% ipython --no-banner

In [1]: import numpy as np

In [2]: np.set_printoptions(precision=3, suppress=True, linewidth=200, sign=" ")

In [3]: tidy = lambda a: np.round(a, 3) + 0

In [4]: m1 = np.loadtxt("layer12.csv", delimiter=",")

In [5]: m1
Out[5]: 
array([[ 1.,  0.,  0.],
       [ 0.,  1.,  0.],
       [ 1., -1.,  1.]])

In [6]: np.kron(np.eye(2, dtype=int), m1)
Out[6]: 
array([[ 1.,  0.,  0.,  0.,  0.,  0.],
       [ 0.,  1.,  0.,  0.,  0.,  0.],
       [ 1., -1.,  1.,  0., -0.,  0.],
       [ 0.,  0.,  0.,  1.,  0.,  0.],
       [ 0.,  0.,  0.,  0.,  1.,  0.],
       [ 0., -0.,  0.,  1., -1.,  1.]])

In [7]: np.einsum("ij,ji->", m1, m1)
Out[7]: np.float64(3.0)

In [8]: tidy(np.linalg.det(m1[::-1]))
Out[8]: np.float64(-1.0)

In [9]: np.einsum("ii->", m1)
Out[9]: np.float64(3.0)

In [10]: tidy(np.linalg.eigvals(m1))
Out[10]: array([ 1.,  1.,  1.])

In [11]: np.poly(m1)
Out[11]: array([ 1., -3.,  3., -1.])

In [12]: mat = np.load("arr.npy")

In [13]: mat
Out[13]: 
array([[-8.95,  9.  ,  4.  ,  7.  ],
       [-5.  , -0.95,  6.  , -3.  ],
       [-3.  ,  2.  , -3.95, -4.  ],
       [-9.  ,  9.  ,  4.  ,  7.05]])

In [14]: tidy(np.linalg.matrix_power(m1 - np.diag(np.diag(m1)), 3))
Out[14]: 
array([[ 0.,  0.,  0.],
       [ 0.,  0.,  0.],
       [ 0.,  0.,  0.]])

In [15]: np.linalg.matrix_rank(m1 - m1[0, 0] * np.eye(3))
Out[15]: np.int64(1)

In [16]: np.prod(np.diag(m1)), tidy(np.linalg.det(m1))
Out[16]: (np.float64(1.0), np.float64(1.0))

In [17]: tidy(np.sort(np.linalg.eigvals(m1)))
Out[17]: array([ 1.,  1.,  1.])

In [18]: left, sig, VT = np.linalg.svd(mat)

In [19]: np.argmax(sig[:-1] / (sig[1:] + 1e-6)) + 1
Out[19]: np.int64(3)

In [20]: out = left[:, :3] @ np.diag(sig[:3]) @ VT[:3]

In [21]: np.linalg.matrix_rank(mat, rtol=0.05)
Out[21]: np.int64(3)

In [22]: tidy(np.linalg.norm(mat - out, 2)), tidy(sig[3])
Out[22]: (np.float64(0.032), np.float64(0.032))

In [23]: tidy(np.linalg.norm(mat - out) / np.linalg.norm(mat))
Out[23]: np.float64(0.001)

In [24]: np.linalg.matrix_rank(out)
Out[24]: np.int64(3)

In [25]: tidy(out)
Out[25]: 
array([[-8.962,  8.985,  3.992,  7.009],
       [-5.   , -0.95 ,  6.   , -3.   ],
       [-3.   ,  2.   , -3.95 , -4.   ],
       [-8.988,  9.015,  4.008,  7.041]])

In [26]: left, sig, VT = np.linalg.svd(out)

In [27]: vecs = VT[:(sig > 1e-8).sum()]

In [28]: rng = np.random.default_rng(45)

In [29]: x = out[0] + -2 * out[2] + rng.integers(2) * np.eye(4)[1]

In [30]: tidy(x)
Out[30]: array([-2.962,  5.985, 11.892, 15.009])

In [31]: np.linalg.matrix_rank(np.vstack([out, x]))
Out[31]: np.int64(4)

In [32]: tidy(np.linalg.norm(x - vecs.T @ vecs @ x))
Out[32]: np.float64(0.674)

In [33]: tidy(np.diag(vecs.T @ vecs))
Out[33]: array([ 0.728,  0.545,  0.881,  0.845])

In [34]: tidy(vecs.T @ vecs)
Out[34]: 
array([[ 0.728, -0.351, -0.179,  0.205],
       [-0.351,  0.545, -0.232,  0.266],
       [-0.179, -0.232,  0.881,  0.136],
       [ 0.205,  0.266,  0.136,  0.845]])

In [35]: x = np.array([-3, -6, 1, -4])

In [36]: rhs = mat @ x

In [37]: tidy(rhs)
Out[37]: array([-51.15,  38.7 ,   9.05, -51.2 ])

In [38]: tidy(np.linalg.solve(mat, mat[:, 2]))
Out[38]: array([ 0.,  0.,  1.,  0.])

In [39]: data = np.loadtxt("x.csv", delimiter=",")

In [40]: data
Out[40]: 
array([[ -0.709,   0.152,   5.434,  -4.098,   2.428,  -8.22 ],
       [  7.144,   4.882,  -3.981,  -3.497, -10.638,  -4.337],
       [ 14.347,   7.22 ,   7.381,   0.965,   3.017,  -3.785]])

In [41]: f, g = data[0], data[2]

In [42]: tidy(f @ f)
Out[42]: np.float64(120.311)

In [43]: tidy(f @ g)
Out[43]: np.float64(65.517)

In [44]: p = (f @ g) / (f @ f) * f

In [45]: tidy((g - p) @ f)
Out[45]: np.float64(0.0)

In [46]: tidy(g - p)
Out[46]: array([ 14.733,   7.137,   4.422,   3.197,   1.695,   0.691])

In [47]: np.linalg.matrix_rank(np.outer(f, g))
Out[47]: np.int64(1)

In [48]: tidy(np.linalg.norm(data) ** 2 / np.linalg.norm(data, 2) ** 2)
Out[48]: np.float64(1.73)

In [49]: tidy(np.linalg.norm(data, axis=0))
Out[49]: array([ 16.043,   8.717,   9.993,   5.473,  11.321,  10.035])

In [50]: np.linalg.norm(data, axis=1).argmax()
Out[50]: np.int64(2)

In [51]: tidy(np.linalg.norm(data, 1)), tidy(np.linalg.norm(data, np.inf))
Out[51]: (np.float64(22.2), np.float64(36.715))

In [52]: tidy(np.linalg.norm(data, 2))
Out[52]: np.float64(20.0)

In [53]: F = np.load("sample11.npy")

In [54]: F
Out[54]: 
array([[ 0.02 , -0.797,  0.551, -0.701,  0.319],
       [-0.892, -0.999,  0.851, -0.735,  0.77 ],
       [-0.149,  0.1  , -0.06 ,  0.31 , -0.178],
       [-0.537, -0.876,  0.273, -0.178,  0.422],
       [-0.572, -0.925, -0.629, -0.508,  0.97 ],
       [-0.345, -0.952, -0.254, -0.811,  0.963],
       [-0.197, -0.254, -0.592, -0.06 ,  0.77 ],
       [-0.691, -0.818, -0.793,  0.11 ,  0.953],
       [ 0.872,  0.997,  0.537,  0.686, -0.994],
       [ 0.07 , -0.885,  0.578, -0.84 ,  0.578],
       [ 0.515,  0.804,  0.894,  0.371, -0.989],
       [-0.345, -0.967,  0.493, -0.811,  0.793],
       [-0.912, -0.994, -0.363, -0.168,  0.967],
       [-0.937, -1.   , -0.565, -0.824,  0.999],
       [ 0.414,  0.879,  0.254,  0.515, -0.881],
       [ 0.97 ,  1.   , -0.139,  0.558, -0.987],
       [ 0.691,  0.874,  0.273, -0.11 , -0.744],
       [ 0.721,  0.945,  0.363,  0.197, -0.905],
       [-0.696, -0.96 , -0.716, -0.501,  0.986],
       [ 0.975,  1.   , -0.197,  0.664, -0.992],
       [-0.178,  0.168,  0.363,  0.485, -0.716],
       [-0.972, -0.999, -0.696, -0.397,  0.998],
       [-0.808, -0.983,  0.523, -0.188,  0.537],
       [-0.09 , -0.1  , -0.604, -0.1  ,  0.757],
       [-0.92 , -1.   ,  0.254, -0.856,  0.991],
       [ 0.963,  0.997,  0.716, -0.06 , -0.992],
       [-0.977, -1.   ,  0.478, -0.478,  0.969],
       [ 0.1  ,  0.862, -0.793,  0.641,  0.207]])

In [55]: out = F + rng.integers(-2, 3, (28, 1)) @ rng.integers(-2, 3, (1, 5))

In [56]: tidy(out)
Out[56]: 
array([[ 0.02 , -0.797,  0.551, -0.701,  0.319],
       [ 1.108, -0.999,  0.851, -0.735,  2.77 ],
       [-0.149,  0.1  , -0.06 ,  0.31 , -0.178],
       [-0.537, -0.876,  0.273, -0.178,  0.422],
       [ 1.428, -0.925, -0.629, -0.508,  2.97 ],
       [ 1.655, -0.952, -0.254, -0.811,  2.963],
       [ 3.803, -0.254, -0.592, -0.06 ,  4.77 ],
       [-0.691, -0.818, -0.793,  0.11 ,  0.953],
       [ 0.872,  0.997,  0.537,  0.686, -0.994],
       [ 0.07 , -0.885,  0.578, -0.84 ,  0.578],
       [ 2.515,  0.804,  0.894,  0.371,  1.011],
       [-0.345, -0.967,  0.493, -0.811,  0.793],
       [ 1.088, -0.994, -0.363, -0.168,  2.967],
       [ 1.063, -1.   , -0.565, -0.824,  2.999],
       [ 0.414,  0.879,  0.254,  0.515, -0.881],
       [-1.03 ,  1.   , -0.139,  0.558, -2.987],
       [ 0.691,  0.874,  0.273, -0.11 , -0.744],
       [ 0.721,  0.945,  0.363,  0.197, -0.905],
       [ 1.304, -0.96 , -0.716, -0.501,  2.986],
       [ 0.975,  1.   , -0.197,  0.664, -0.992],
       [ 1.822,  0.168,  0.363,  0.485,  1.284],
       [ 3.028, -0.999, -0.696, -0.397,  4.998],
       [ 3.192, -0.983,  0.523, -0.188,  4.537],
       [-4.09 , -0.1  , -0.604, -0.1  , -3.243],
       [ 1.08 , -1.   ,  0.254, -0.856,  2.991],
       [ 4.963,  0.997,  0.716, -0.06 ,  3.008],
       [-0.977, -1.   ,  0.478, -0.478,  0.969],
       [ 0.1  ,  0.862, -0.793,  0.641,  0.207]])

In [57]: np.abs(out - F).sum(axis=1)
Out[57]: array([ 0.,  4.,  0.,  0.,  4.,  4.,  8.,  0.,  0.,  0.,  4.,  0.,  4.,  4.,  0.,  4.,  0.,  0.,  4.,  0.,  4.,  8.,  8.,  8.,  4.,  8.,  0.,  0.])

In [58]: tidy(out - F)
Out[58]: 
array([[ 0.,  0.,  0.,  0.,  0.],
       [ 2.,  0.,  0.,  0.,  2.],
       [ 0.,  0.,  0.,  0.,  0.],
       [ 0.,  0.,  0.,  0.,  0.],
       [ 2.,  0.,  0.,  0.,  2.],
       [ 2.,  0.,  0.,  0.,  2.],
       [ 4.,  0.,  0.,  0.,  4.],
       [ 0.,  0.,  0.,  0.,  0.],
       [ 0.,  0.,  0.,  0.,  0.],
       [ 0.,  0.,  0.,  0.,  0.],
       [ 2.,  0.,  0.,  0.,  2.],
       [ 0.,  0.,  0.,  0.,  0.],
       [ 2.,  0.,  0.,  0.,  2.],
       [ 2.,  0.,  0.,  0.,  2.],
       [ 0.,  0.,  0.,  0.,  0.],
       [-2.,  0.,  0.,  0., -2.],
       [ 0.,  0.,  0.,  0.,  0.],
       [ 0.,  0.,  0.,  0.,  0.],
       [ 2.,  0.,  0.,  0.,  2.],
       [ 0.,  0.,  0.,  0.,  0.],
       [ 2.,  0.,  0.,  0.,  2.],
       [ 4.,  0.,  0.,  0.,  4.],
       [ 4.,  0.,  0.,  0.,  4.],
       [-4.,  0.,  0.,  0., -4.],
       [ 2.,  0.,  0.,  0.,  2.],
       [ 4.,  0.,  0.,  0.,  4.],
       [ 0.,  0.,  0.,  0.,  0.],
       [ 0.,  0.,  0.,  0.,  0.]])

In [59]: np.linalg.matrix_rank(out - F, tol=1e-8)
Out[59]: np.int64(1)

In [60]: q, vecs = np.linalg.qr(out[:, :2])[0], np.linalg.qr(out[:, 2:])[0]

In [61]: sig = np.linalg.svd(q.T @ vecs, compute_uv=False)

In [62]: (sig > 0.9).sum()
Out[62]: np.int64(1)

In [63]: tidy(np.linalg.norm(q @ q.T - vecs @ vecs.T, 2))
Out[63]: np.float64(1.0)

In [64]: tidy(np.degrees(np.arccos(sig.clip(0, 1))))
Out[64]: array([  8.453,  37.854])

In [65]: tidy(sig)
Out[65]: array([ 0.989,  0.79 ])

In [66]: cent = F[[21, 26]].astype(float)

In [67]: for _ in range(6):
    ...:     lab = np.linalg.norm(F[:, None] - cent, axis=-1).argmin(axis=1)
    ...:     cent = np.array([F[lab == j].mean(axis=0) for j in range(2)])
    ...: 

In [68]: lab
Out[68]: array([ 0,  0,  1,  0,  0,  0,  0,  0,  1,  0,  1,  0,  0,  0,  1,  1,  1,  1,  0,  1,  1,  0,  0,  0,  0,  1,  0,  1])

In [69]: np.bincount(lab)
Out[69]: array([ 17,  11])

In [70]: tidy(cent[1] - cent[0])
Out[70]: array([ 1.112,  1.638,  0.272,  0.86 , -1.551])

In [71]: Xs = F - F.mean(axis=0)

In [72]: vecs = np.linalg.svd(Xs)[2][:1]

In [73]: out = Xs - Xs @ vecs.T @ vecs

In [74]: tidy(np.cov(Xs @ vecs.T, rowvar=False))
Out[74]: np.float64(1.978)

In [75]: tidy((Xs @ vecs.T).std(axis=0))
Out[75]: array([ 1.381])

In [76]: tidy(np.linalg.norm(out) / np.linalg.norm(Xs))
Out[76]: np.float64(0.442)

In [77]: D = np.linalg.norm(F[:, None] - F[None], axis=-1)

In [78]: np.linalg.matrix_rank(D ** 2)
Out[78]: np.int64(7)

In [79]: tidy(D[:5, :5])
Out[79]: 
array([[ 0.   ,  1.08 ,  1.573,  0.823,  1.49 ],
       [ 1.08 ,  0.   ,  2.14 ,  0.952,  1.546],
       [ 1.573,  2.14 ,  0.   ,  1.346,  1.882],
       [ 0.823,  0.952,  1.346,  0.   ,  1.107],
       [ 1.49 ,  1.546,  1.882,  1.107,  0.   ]])

In [80]: M = np.load("m.npy")

In [81]: M
Out[81]: 
array([[ 0.942,  5.021,  1.952],
       [ 0.972,  4.943,  2.061],
       [ 1.04 ,  4.932,  1.984],
       [ 1.077,  4.887,  2.007],
       [ 1.018,  4.977,  1.946],
       [ 1.03 ,  5.06 ,  2.021],
       [ 3.944,  4.022,  2.988],
       [ 4.024,  4.023,  2.98 ],
       [ 3.971,  3.989,  2.892],
       [ 4.036,  4.022,  3.092],
       [ 3.922,  3.95 ,  3.02 ],
       [ 4.002,  4.034,  3.002]])

In [82]: out = np.c_[M[:, :2] @ np.array([[2, -2], [-1, 0]]), np.array([0, 0, 1, 2, 1, 0, 0, 1, 0, 2, 2, 2])]

In [83]: tidy(out)
Out[83]: 
array([[-3.137, -1.884,  0.   ],
       [-2.999, -1.944,  0.   ],
       [-2.852, -2.08 ,  1.   ],
       [-2.733, -2.154,  2.   ],
       [-2.941, -2.036,  1.   ],
       [-3.   , -2.06 ,  0.   ],
       [ 3.866, -7.888,  0.   ],
       [ 4.025, -8.048,  1.   ],
       [ 3.953, -7.942,  0.   ],
       [ 4.05 , -8.072,  2.   ],
       [ 3.894, -7.844,  2.   ],
       [ 3.97 , -8.004,  2.   ]])

In [84]: np.linalg.matrix_rank(out)
Out[84]: np.int64(3)

In [85]: tidy(np.linalg.norm(out - M @ np.linalg.lstsq(M, out)[0], axis=0))
Out[85]: array([ 0.   ,  0.   ,  2.684])

In [86]: tidy(np.linalg.lstsq(M, out[:, 0])[0])
Out[86]: array([ 2., -1.,  0.])

In [87]: tidy(np.linalg.norm(np.linalg.qr(M)[0].T @ out, axis=0) ** 2 / ((out ** 2).sum(axis=0) + 1e-12))
Out[87]: array([ 1.   ,  1.   ,  0.621])

In [88]: np.linalg.matrix_rank(np.c_[M, out])
Out[88]: np.int64(4)
